>>> import numpy as np
>>> np.set_printoptions(precision=2, suppress=True, linewidth=200)
>>> feats = np.load("run19.npy")
>>> feats
array([[ -3,  -3,  -3,  -3],
       [ -3,  -6,  -6,  -6],
       [ -3,  -6,  -9,  -9],
       [ -3,  -6,  -9, -12]])
>>> vec = np.array([9, -1, 2, -8])
>>> target = feats @ vec
>>> target
array([-6, 15, 33, 57])
>>> np.linalg.solve(feats, 5 * target)
array([ 45.,  -5.,  10., -40.])
>>> np.linalg.solve(feats, target + feats[:, 2])
array([ 9., -1.,  3., -8.])
>>> B = np.array([[2, 0], [-1, -1]])
>>> basis = np.kron(B, feats)
>>> basis.shape
(8, 8)
>>> round(np.linalg.norm(basis, 2), 2), round(np.linalg.norm(B, 2) * np.linalg.norm(feats, 2), 2)
(np.float64(56.91), np.float64(56.91))
>>> [round(float(np.linalg.det(feats[:i, :i])), 2) + 0 for i in range(1, 5)]
[-3.0, 9.0, -27.0, 81.0]
>>> round(np.linalg.eigvalsh(feats).min(), 2)
np.float64(-24.87)
>>> np.all(np.linalg.eigvalsh(feats) > 0)
np.False_
>>> q, evecs = np.linalg.qr(feats[:, :2])[0], np.linalg.qr(feats[:, 2:])[0]
>>> s = np.linalg.svd(q.T @ evecs, compute_uv=False)
>>> s
array([0.99, 0.16])
>>> round(np.linalg.norm(q @ q.T - evecs @ evecs.T, 2), 2)
np.float64(0.99)
>>> np.round(np.linalg.det(2 * feats), 2), np.round(np.linalg.det(feats), 2)
(np.float64(1296.0), np.float64(81.0))
>>> rng = np.random.default_rng(9)
>>> E = rng.normal(size=(23, 3)) + 10 * np.array([2, 0, 3])
>>> E
array([[19.2 ,  0.24, 28.34],
       [20.66,  1.14, 29.55],
       [20.43,  0.25, 29.61],
       [19.14, -2.03, 31.41],
       [19.95,  2.52, 30.83],
       [20.28, -0.66, 31.39],
       [19.49,  1.57, 29.6 ],
       [20.19, -1.52, 32.34],
       [19.91, -0.39, 30.81],
       [19.11,  0.77, 28.83],
       [20.55, -1.04, 28.16],
       [19.41, -1.46, 30.55],
       [20.02,  0.51, 30.09],
       [19.65,  0.03, 31.05],
       [19.82, -0.76, 29.03],
       [19.78, -0.75, 31.88],
       [18.82, -1.08, 29.69],
       [20.65, -0.27, 29.04],
       [19.19, -0.35, 30.97],
       [19.02, -0.09, 29.39],
       [20.32,  0.4 , 28.53],
       [22.39,  0.19, 29.49],
       [19.11, -0.26, 30.03]])
>>> Uu, s, Vt = np.linalg.svd(E)
>>> s
array([172.75,   5.4 ,   3.91])
>>> B = Uu[:, :1] @ np.diag(s[:1]) @ Vt[:1]
>>> round(np.linalg.norm(E - B) / np.linalg.norm(E), 2)
np.float64(0.04)
>>> round(float(np.abs(E - B).max()), 2)
2.66
>>> np.linalg.matrix_rank(B)
np.int64(1)
>>> mat = np.load("block18.npy")
>>> mat
array([[ 2.,  0.,  3.,  3., -2.],
       [ 2.,  0.,  0.,  0.,  2.],
       [ 1.,  1.,  0.,  1., -3.],
       [ 0.,  2.,  3.,  1., -2.],
       [ 0.,  0.,  0.,  0., -2.]])
>>> vec = np.array([2, -3, -3, -1, 0])
>>> target = mat @ vec
>>> target
array([ -8.,   4.,  -2., -16.,   0.])
>>> np.linalg.solve(mat, target)
array([ 2., -3., -3., -1., -0.])
>>> np.linalg.solve(mat, 4 * target)
array([  8., -12., -12.,  -4.,  -0.])
>>> np.linalg.solve(mat.T, mat[2])
array([ 0.,  0.,  1.,  0., -0.])
>>> round(np.linalg.det(mat[::-1]), 2)
np.float64(48.0)
>>> np.round(np.linalg.det(mat.T), 2)
np.float64(48.0)
>>> np.kron(np.eye(2, dtype=int), mat)
array([[ 2.,  0.,  3.,  3., -2.,  0.,  0.,  0.,  0., -0.],
       [ 2.,  0.,  0.,  0.,  2.,  0.,  0.,  0.,  0.,  0.],
       [ 1.,  1.,  0.,  1., -3.,  0.,  0.,  0.,  0., -0.],
       [ 0.,  2.,  3.,  1., -2.,  0.,  0.,  0.,  0., -0.],
       [ 0.,  0.,  0.,  0., -2.,  0.,  0.,  0.,  0., -0.],
       [ 0.,  0.,  0.,  0., -0.,  2.,  0.,  3.,  3., -2.],
       [ 0.,  0.,  0.,  0.,  0.,  2.,  0.,  0.,  0.,  2.],
       [ 0.,  0.,  0.,  0., -0.,  1.,  1.,  0.,  1., -3.],
       [ 0.,  0.,  0.,  0., -0.,  0.,  2.,  3.,  1., -2.],
       [ 0.,  0.,  0.,  0., -0.,  0.,  0.,  0.,  0., -2.]])
>>> round(np.linalg.det(2 * mat), 2), np.round(np.linalg.det(mat), 2)
(np.float64(1536.0), np.float64(48.0))
>>> np.einsum("ii->", mat)
np.float64(1.0)
>>> np.poly(mat)
array([  1.,  -1., -10., -26., -60., -48.])
>>> u = np.array([2, 1, 5, 2, 0])
>>> B = mat + np.outer(u, np.eye(5)[4])
>>> np.linalg.matrix_rank(B - mat)
np.int64(1)
>>> B
array([[ 2.,  0.,  3.,  3.,  0.],
       [ 2.,  0.,  0.,  0.,  3.],
       [ 1.,  1.,  0.,  1.,  2.],
       [ 0.,  2.,  3.,  1.,  0.],
       [ 0.,  0.,  0.,  0., -2.]])
>>> np.linalg.matrix_rank(np.linalg.inv(B) - np.linalg.inv(mat), tol=1e-8)
np.int64(1)
>>> round(float(np.linalg.det(B) / np.linalg.det(mat)), 2), round(float(1 + np.linalg.solve(mat, u)[4]), 2)
(1.0, 1.0)
